% python3 -q
>>> import numpy as np
>>> np.set_printoptions(precision=2, suppress=True, linewidth=120, floatmode="fixed")
>>> rd = lambda a: np.round(a, 2) + 0
>>> M = np.load("case14.npy")
>>> M
array([[ 3.00, -2.00, -3.00],
       [ 0.00, -2.00, -2.00],
       [ 0.00,  0.00,  1.00]])
>>> evals, evecs = np.linalg.eig(M)
>>> M @ evecs[:, 0] - evals[0] * evecs[:, 0]
array([0.00, 0.00, 0.00])
>>> rd(np.sort(np.linalg.eigvals(M.T)))
array([-2.00,  1.00,  3.00])
>>> f, r1 = M[2], M[1]
>>> f @ r1
np.float64(-2.0)
>>> p = (f @ r1) / (f @ f) * f
>>> (r1 - p) @ f
np.float64(0.0)
>>> np.linalg.matrix_rank(np.outer(f, r1))
np.int64(1)
>>> p
array([-0.00, -0.00, -2.00])
>>> rd(np.linalg.matrix_power(M - np.diag(np.diag(M)), 3))
array([[0.00, 0.00, 0.00],
       [0.00, 0.00, 0.00],
       [0.00, 0.00, 0.00]])
>>> np.linalg.matrix_rank(M - M[0, 0] * np.eye(3))
np.int64(2)
>>> X = np.load("out19.npy")
>>> X
array([[ 0.07,  0.72,  0.00],
       [-0.13,  0.78,  0.12],
       [-0.03,  1.54, -0.05],
       [ 0.00,  1.91, -0.04],
       [-0.01, -1.77,  0.03],
       [ 0.00,  0.71, -0.04],
       [-0.04,  2.19, -0.07],
       [-0.10, -1.22, -0.14],
       [-0.06,  0.28,  0.04],
       [ 0.03, -2.15,  0.01],
       [-0.01, -2.97, -0.04],
       [-0.12, -0.04, -0.01],
       [ 0.03,  1.36, -0.07],
       [-0.03,  1.06,  0.03],
       [ 0.03, -1.36, -0.11],
       [ 0.00, -1.36, -0.07],
       [-0.08, -1.88,  0.02],
       [-0.01, -1.35, -0.05],
       [-0.02,  0.87,  0.02],
       [ 0.03, -3.68,  0.01]])
>>> Uu, sv, Vh = np.linalg.svd(X)
>>> np.argmax(sv[:-1] / (sv[1:] + 1e-6)) + 1
np.int64(1)
>>> other = Uu[:, :1] @ np.diag(sv[:1]) @ Vh[:1]
>>> rd(other)
array([[ 0.00,  0.72,  0.00],
       [ 0.00,  0.78,  0.00],
       [ 0.00,  1.54,  0.00],
       [ 0.00,  1.91,  0.01],
       [ 0.00, -1.77, -0.01],
       [ 0.00,  0.71,  0.00],
       [ 0.00,  2.19,  0.01],
       [ 0.00, -1.22,  0.00],
       [ 0.00,  0.28,  0.00],
       [ 0.00, -2.15, -0.01],
       [ 0.00, -2.97, -0.01],
       [ 0.00, -0.04,  0.00],
       [ 0.00,  1.36,  0.00],
       [ 0.00,  1.06,  0.00],
       [ 0.00, -1.36,  0.00],
       [ 0.00, -1.36,  0.00],
       [ 0.00, -1.88, -0.01],
       [ 0.00, -1.35,  0.00],
       [ 0.00,  0.87,  0.00],
       [ 0.01, -3.68, -0.01]])
>>> rd(np.abs(X - other).max())
np.float64(0.14)
>>> np.linalg.matrix_rank(other)
np.int64(1)
